In [1]: import numpy as np

In [2]: np.set_printoptions(precision=3, suppress=True, linewidth=100)

In [3]: tidy = lambda a: np.round(a, 3) + 0

In [4]: other = np.array([[-3, -3, 2, -1, 6],
   ...:     [-9, -1, -1, -9, 0],
   ...:     [5, -4, 8, 9, 5],
   ...:     [-4, 2, -1, -5, 5],
   ...:     [1, 4, 6, -5, 2]])

In [5]: W0 = other.T @ other

In [6]: W0
Out[6]: 
array([[132,  -6,  53, 144, -11],
       [ -6,  46, -15, -54, -20],
       [ 53, -15, 106,  54,  59],
       [144, -54,  54, 213,   4],
       [-11, -20,  59,   4,  90]])

In [7]: left, s, vt = np.linalg.svd(W0)

In [8]: tidy(s)
Out[8]: array([354.618, 144.778,  66.465,  20.601,   0.538])

In [9]: np.argmax(s[:-1] / (s[1:] + 1e-6)) + 1
Out[9]: np.int64(4)

In [10]: other = left[:, :4] @ np.diag(s[:4]) @ vt[:4]

In [11]: tidy(np.linalg.norm(W0 - other) / np.linalg.norm(W0))
Out[11]: np.float64(0.001)

In [12]: tidy(np.abs(W0 - other).max())
Out[12]: np.float64(0.208)

In [13]: tidy(np.linalg.norm(W0 - other, 2)), tidy(s[4])
Out[13]: (np.float64(0.538), np.float64(0.538))

In [14]: np.linalg.matrix_rank(other)
Out[14]: np.int64(4)

In [15]: np.einsum("ij,ji->", W0, W0)
Out[15]: np.int64(151557)

In [16]: vec = np.ones(5)

In [17]: for _ in range(5):
    ...:     vec = W0 @ vec
    ...:     vec /= np.linalg.norm(vec)
    ...:     print(round(vec @ W0 @ vec, 3))
    ...: 
340.65
352.787
354.331
354.571
354.61

In [18]: tidy(vec)
Out[18]: array([ 0.558, -0.162,  0.312,  0.748,  0.073])

In [19]: low = np.linalg.cholesky(W0)

In [20]: tidy(W0 / np.sqrt(np.outer(np.diag(W0), np.diag(W0))))
Out[20]: 
array([[ 1.   , -0.077,  0.448,  0.859, -0.101],
       [-0.077,  1.   , -0.215, -0.546, -0.311],
       [ 0.448, -0.215,  1.   ,  0.359,  0.604],
       [ 0.859, -0.546,  0.359,  1.   ,  0.029],
       [-0.101, -0.311,  0.604,  0.029,  1.   ]])

In [21]: np.linalg.eigvalsh(W0).min() > 0
Out[21]: np.True_

In [22]: tidy(np.diag(low) ** 2)
Out[22]: array([132.   ,  45.727,  81.253,   3.153,  24.449])

In [23]: (W0 + W0.T) / 2
Out[23]: 
array([[132.,  -6.,  53., 144., -11.],
       [ -6.,  46., -15., -54., -20.],
       [ 53., -15., 106.,  54.,  59.],
       [144., -54.,  54., 213.,   4.],
       [-11., -20.,  59.,   4.,  90.]])

In [24]: tidy(np.abs(np.linalg.eigvals(W0)).max())
Out[24]: np.float64(354.618)

In [25]: np.allclose(W0 @ W0.T, W0.T @ W0)
Out[25]: True

In [26]: np.allclose(W0, W0.T)
Out[26]: True

In [27]: np.trace(W0)
Out[27]: np.int64(587)

In [28]: data = np.load("out19.npy")

In [29]: data
Out[29]: 
array([[ 0, -4,  0],
       [ 4,  0, -5],
       [ 0,  5,  0]])

In [30]: np.abs(np.diag(np.linalg.qr(data)[1])) > 1e-9
Out[30]: array([ True,  True, False])

In [31]: tidy(data @ np.linalg.pinv(data) @ data)
Out[31]: 
array([[ 0., -4.,  0.],
       [ 4.,  0., -5.],
       [ 0.,  5.,  0.]])

In [32]: np.unique(data.round(6), axis=0).shape
Out[32]: (3, 3)

In [33]: m1 = np.load("block2.npy")

In [34]: tidy(m1)
Out[34]: 
array([[0.333, 0.167, 0.167, 0.333],
       [0.333, 0.444, 0.111, 0.111],
       [0.   , 0.5  , 0.5  , 0.   ],
       [0.3  , 0.1  , 0.3  , 0.3  ]])

In [35]: hat = np.triu(np.array([[7, 7, 9, 2], [3, 4, 7, 1], [5, 2, 1, 6], [4, 3, 2, 8]]), 1) + np.eye(4)

In [36]: other = hat @ m1 @ np.linalg.inv(hat)

In [37]: tidy(np.trace(other)), tidy(np.trace(m1))
Out[37]: (np.float64(1.578), np.float64(1.578))

In [38]: tidy(np.poly(other))
Out[38]: array([ 1.   , -1.578,  0.698, -0.113, -0.007])

In [39]: def softmax(z):
    ...:     e = np.exp(z - z.max(axis=-1, keepdims=True))
    ...:     return e / e.sum(axis=-1, keepdims=True)
    ...: 

In [40]: tidy(softmax(m1[1] + -1))
Out[40]: array([0.269, 0.3  , 0.215, 0.215])

In [41]: tidy(softmax(10 * m1[1]))
Out[41]: array([0.235, 0.714, 0.025, 0.025])

In [42]: tidy(softmax(m1[1]))
Out[42]: array([0.269, 0.3  , 0.215, 0.215])

In [43]: scores = m1 @ m1.T / np.sqrt(4)

In [44]: softmax(scores).round(6).argmax(axis=1)
Out[44]: array([0, 1, 2, 3])

In [45]: tidy(softmax(scores)[1] @ m1)
Out[45]: array([0.241, 0.306, 0.269, 0.184])

In [46]: t3 = np.stack([m1, -3 * m1, m1[::-1]])

In [47]: np.linalg.matrix_rank(t3)
Out[47]: array([4, 4, 4])

In [48]: (t3 @ m1.T).shape
Out[48]: (3, 4, 4)

In [49]: tidy(np.linalg.det(t3))
Out[49]: array([-0.007, -0.6  , -0.007])

In [50]: tidy(t3.sum(axis=0))
Out[50]: 
array([[-0.367, -0.233, -0.033, -0.367],
       [-0.667, -0.389,  0.278, -0.222],
       [ 0.333, -0.556, -0.889,  0.111],
       [-0.267, -0.033, -0.433, -0.267]])

In [51]: rng = np.random.default_rng(833616)

In [52]: other = m1 + rng.integers(-2, 3, (4, 3)) @ rng.integers(-2, 3, (3, 4))

In [53]: tidy(other)
Out[53]: 
array([[-0.667,  4.167,  0.167,  4.333],
       [ 6.333, -1.556,  2.111,  0.111],
       [ 5.   , -1.5  ,  0.5  , -2.   ],
       [-0.7  ,  0.1  ,  4.3  ,  4.3  ]])

In [54]: tidy(np.linalg.svd(other - m1, compute_uv=False))
Out[54]: array([9.397, 6.468, 3.587, 0.   ])

In [55]: tidy(other - m1)
Out[55]: 
array([[-1.,  4.,  0.,  4.],
       [ 6., -2.,  2.,  0.],
       [ 5., -2.,  0., -2.],
       [-1.,  0.,  4.,  4.]])

In [56]: tidy(np.linalg.det(m1.T))
Out[56]: np.float64(-0.007)

In [57]: tidy(np.linalg.eigvals(m1).sum().real)
Out[57]: np.float64(1.578)

In [58]: tidy(np.einsum("ii->", m1))
Out[58]: np.float64(1.578)

In [59]: tidy(np.linalg.det(2 * m1)), tidy(np.linalg.det(m1))
Out[59]: (np.float64(-0.119), np.float64(-0.007))

In [60]: tidy(np.einsum("ij,ji->", m1, m1))
Out[60]: np.float64(1.093)

In [61]: E = np.load("layer15.npy")

In [62]: tidy(E)
Out[62]: 
array([[ 0.316, -0.406, -0.226],
       [-0.406,  0.523,  0.29 ],
       [-0.226,  0.29 ,  0.161]])

In [63]: other = np.array([[4, 1, 0], [0, 5, 4], [3, 1, 0]])

In [64]: tidy(np.einsum("ik,kj->ij", E, other))
Out[64]: 
array([[ 0.587, -1.942, -1.626],
       [-0.755,  2.497,  2.09 ],
       [-0.419,  1.387,  1.161]])

In [65]: np.linalg.matrix_rank(E @ other)
Out[65]: np.int64(1)

In [66]: tidy(np.einsum("ij->j", E))
Out[66]: array([-0.316,  0.406,  0.226])

In [67]: tidy(np.einsum("ik,kj->ji", E, other))
Out[67]: 
array([[ 0.587, -0.755, -0.419],
       [-1.942,  2.497,  1.387],
       [-1.626,  2.09 ,  1.161]])

In [68]: tidy(np.trace(np.linalg.pinv(E) @ E))
Out[68]: np.float64(1.0)

In [69]: np.allclose(E[:-1].T @ np.linalg.lstsq(E[:-1].T, E[-1])[0], E[-1])
Out[69]: True

In [70]: np.linalg.lstsq(E[:-1].T, E[-1])[2]
Out[70]: np.int32(1)

In [71]: np.abs(np.diag(np.linalg.qr(E)[1])) > 1e-9
Out[71]: array([ True, False, False])

In [72]: np.unique(E.round(6), axis=0).shape
Out[72]: (3, 3)

In [73]: other = np.array([[1, 1], [3, 5]])

In [74]: cent = np.array([[1, 2], [-1, -1]])

In [75]: X = np.block([[other, np.zeros((2, 2))], [np.zeros((2, 2)), cent]])

In [76]: X
Out[76]: 
array([[ 1.,  1.,  0.,  0.],
       [ 3.,  5.,  0.,  0.],
       [ 0.,  0.,  1.,  2.],
       [ 0.,  0., -1., -1.]])

In [77]: other = X / np.sqrt((X ** 2).mean(axis=1, keepdims=True))

In [78]: tidy(np.linalg.norm(other, axis=1))
Out[78]: array([2., 2., 2., 2.])

In [79]: X - X.mean(axis=1, keepdims=True)
Out[79]: 
array([[ 0.5 ,  0.5 , -0.5 , -0.5 ],
       [ 1.  ,  3.  , -2.  , -2.  ],
       [-0.75, -0.75,  0.25,  1.25],
       [ 0.5 ,  0.5 , -0.5 , -0.5 ]])

In [80]: vec = np.array([3, 2, 3, -3])

In [81]: rhs = X @ vec

In [82]: rhs
Out[82]: array([ 5., 19., -3.,  0.])

In [83]: tidy(np.linalg.solve(X, X[:, 2]))
Out[83]: array([0., 0., 1., 0.])

In [84]: tidy(np.linalg.solve(X, -3 * rhs))
Out[84]: array([-9., -6., -9.,  9.])

In [85]: np.linalg.solve(X, rhs[:-1])
ValueError: solve1: Input operand 1 has a mismatch in its core dimension 0, with gufunc signature (m,m),(m)->(m) (size 3 is different from 4)


In [86]: F = np.load("m.npy")

In [87]: F
Out[87]: 
array([[-2.,  0.,  0.],
       [ 0.,  2.,  2.],
       [ 0.,  2., -1.]])

In [88]: tidy(np.sort(np.linalg.eigvals(F).real))
Out[88]: array([-2., -2.,  3.])

In [89]: tidy(np.linalg.det(F))
Out[89]: np.float64(12.0)

In [90]: F @ F
Out[90]: 
array([[4., 0., 0.],
       [0., 8., 2.],
       [0., 2., 5.]])

In [91]: np.flatnonzero(np.linalg.matrix_power((F != 0) + (F.T != 0) + np.eye(3), 3)[1])
Out[91]: array([1, 2])

In [92]: evals, vecs = np.linalg.eig(F)

In [93]: np.prod(evals)
Out[93]: np.float64(12.0)

In [94]: tidy(np.sort(np.linalg.eigvals(F.T)))
Out[94]: array([-2., -2.,  3.])

In [95]: tidy(np.sort(np.linalg.eigvals(F @ F)))
Out[95]: array([4., 4., 9.])

In [96]: feats = np.array([[-0.8, 1.7, -0.7, -0.5],
    ...:     [1.6, -1.1, 0.2, 1.8],
    ...:     [0.4, -1.6, 2.0, 0.7],
    ...:     [0.0, 0.4, -0.6, 0.6]])

In [97]: feats[:, 0] *= 5

In [98]: feats
Out[98]: 
array([[-4. ,  1.7, -0.7, -0.5],
       [ 8. , -1.1,  0.2,  1.8],
       [ 2. , -1.6,  2. ,  0.7],
       [ 0. ,  0.4, -0.6,  0.6]])

In [99]: th = np.radians(90)

In [100]: r_ = np.eye(4)

In [101]: r_[0, 0] = r_[2, 2] = np.cos(th)

In [102]: r_[0, 2], r_[2, 0] = -np.sin(th), np.sin(th)

In [103]: tidy(r_)
Out[103]: 
array([[ 0.,  0., -1.,  0.],
       [ 0.,  1.,  0.,  0.],
       [ 1.,  0.,  0.,  0.],
       [ 0.,  0.,  0.,  1.]])

In [104]: other = feats @ r_.T

In [105]: tidy(other)
Out[105]: 
array([[ 0.7,  1.7, -4. , -0.5],
       [-0.2, -1.1,  8. ,  1.8],
       [-2. , -1.6,  2. ,  0.7],
       [ 0.6,  0.4,  0. ,  0.6]])

In [106]: np.allclose(feats @ feats.T, other @ other.T)
Out[106]: True

In [107]: t3 = np.stack([feats, 2 * feats, feats[::-1]])

In [108]: t3.shape
Out[108]: (3, 4, 4)

In [109]: tidy(np.linalg.det(t3))
Out[109]: array([  -7.896, -126.336,   -7.896])

In [110]: np.linalg.matrix_rank(t3.reshape(3, -1))
Out[110]: np.int64(2)

In [111]: M = np.loadtxt("case10.csv", delimiter=",")

In [112]: M
Out[112]: 
array([[ 6.868,  6.183, -3.822],
       [-1.624,  1.9  ,  9.683],
       [-2.043,  9.789, -0.092],
       [-0.915,  3.231, -9.419],
       [ 7.725,  1.969,  6.037],
       [ 1.056, -9.017, -4.194],
       [-8.376, -5.442, -0.488],
       [ 4.484, -2.762,  8.501],
       [ 2.497, -8.459,  4.713],
       [-7.776, -2.188,  5.895],
       [-3.569,  2.184,  9.082],
       [ 1.301, -9.623, -2.389],
       [ 2.494, -7.48 , -6.151],
       [-7.181,  2.076, -6.643],
       [ 4.212, -6.877,  5.914],
       [ 3.584,  0.187, -9.334],
       [-2.309, -6.307, -7.409],
       [-0.628,  7.325, -6.778],
       [ 2.624,  8.468,  4.627],
       [-1.984, -1.501,  9.686],
       [ 5.673, -5.069, -6.49 ],
       [-2.681,  9.527, -1.429],
       [ 5.227,  0.02 ,  8.525],
       [ 7.246,  1.84 , -6.641],
       [-0.734, -9.973,  0.01 ]])

In [113]: cent = M[[8, 17]].astype(float)

In [114]: for _ in range(5):
     ...:     lab = np.linalg.norm(M[:, None] - cent, axis=-1).argmin(axis=1)
     ...:     cent = np.array([M[lab == j].mean(axis=0) for j in range(2)])
     ...: 

In [115]: lab
Out[115]: array([1, 0, 1, 1, 0, 0, 0, 0, 0, 0, 0, 0, 0, 1, 0, 1, 0, 1, 1, 0, 0, 1, 0, 1, 0])

In [116]: np.bincount(lab)
Out[116]: array([16,  9])

In [117]: vec = np.array([3, 1, 7])

In [118]: np.sign((M @ vec).round(6))
Out[118]: 
array([ 1.,  1.,  1., -1.,  1., -1., -1.,  1.,  1.,  1.,  1., -1., -1., -1.,  1., -1., -1., -1.,
        1.,  1., -1., -1.,  1., -1., -1.])

In [119]: (M @ vec).argmax()
Out[119]: np.int64(22)

In [120]: M @ np.eye(3)[1]
Out[120]: 
array([ 6.183,  1.9  ,  9.789,  3.231,  1.969, -9.017, -5.442, -2.762, -8.459, -2.188,  2.184,
       -9.623, -7.48 ,  2.076, -6.877,  0.187, -6.307,  7.325,  8.468, -1.501, -5.069,  9.527,
        0.02 ,  1.84 , -9.973])

In [121]: O, r_ = np.linalg.qr(M)

In [122]: tidy(O.T @ O)
Out[122]: 
array([[1., 0., 0.],
       [0., 1., 0.],
       [0., 0., 1.]])

In [123]: tidy(abs(r_[0, 0])), tidy(np.linalg.norm(M[:, 0]))
Out[123]: (np.float64(22.62), np.float64(22.62))

In [124]: np.trace(O @ O.T)
Out[124]: np.float64(3.0)

In [125]: tidy(np.abs(np.diag(r_)))
Out[125]: array([22.62 , 30.608, 32.393])

In [126]: O.shape, r_.shape
Out[126]: ((25, 3), (3, 3))

In [127]: tidy(r_)
Out[127]: 
array([[-22.62 ,   1.298,   0.742],
       [  0.   , -30.608,  -0.002],
       [  0.   ,   0.   ,  32.393]])

In [128]: D = np.linalg.norm(M[:, None] - M[None], axis=-1)

In [129]: tidy(np.linalg.norm(M, axis=1))
Out[129]: 
array([10.   , 10.   , 10.   , 10.   , 10.   , 10.001, 10.001, 10.   , 10.   , 10.   , 10.   ,
       10.   , 10.   , 10.   , 10.   , 10.   , 10.   , 10.   , 10.   , 10.   , 10.   , 10.   ,
       10.   , 10.   , 10.   ])

In [130]: D[17].round(6).argsort(kind="stable")[:4]
Out[130]: array([17,  3, 21,  2])
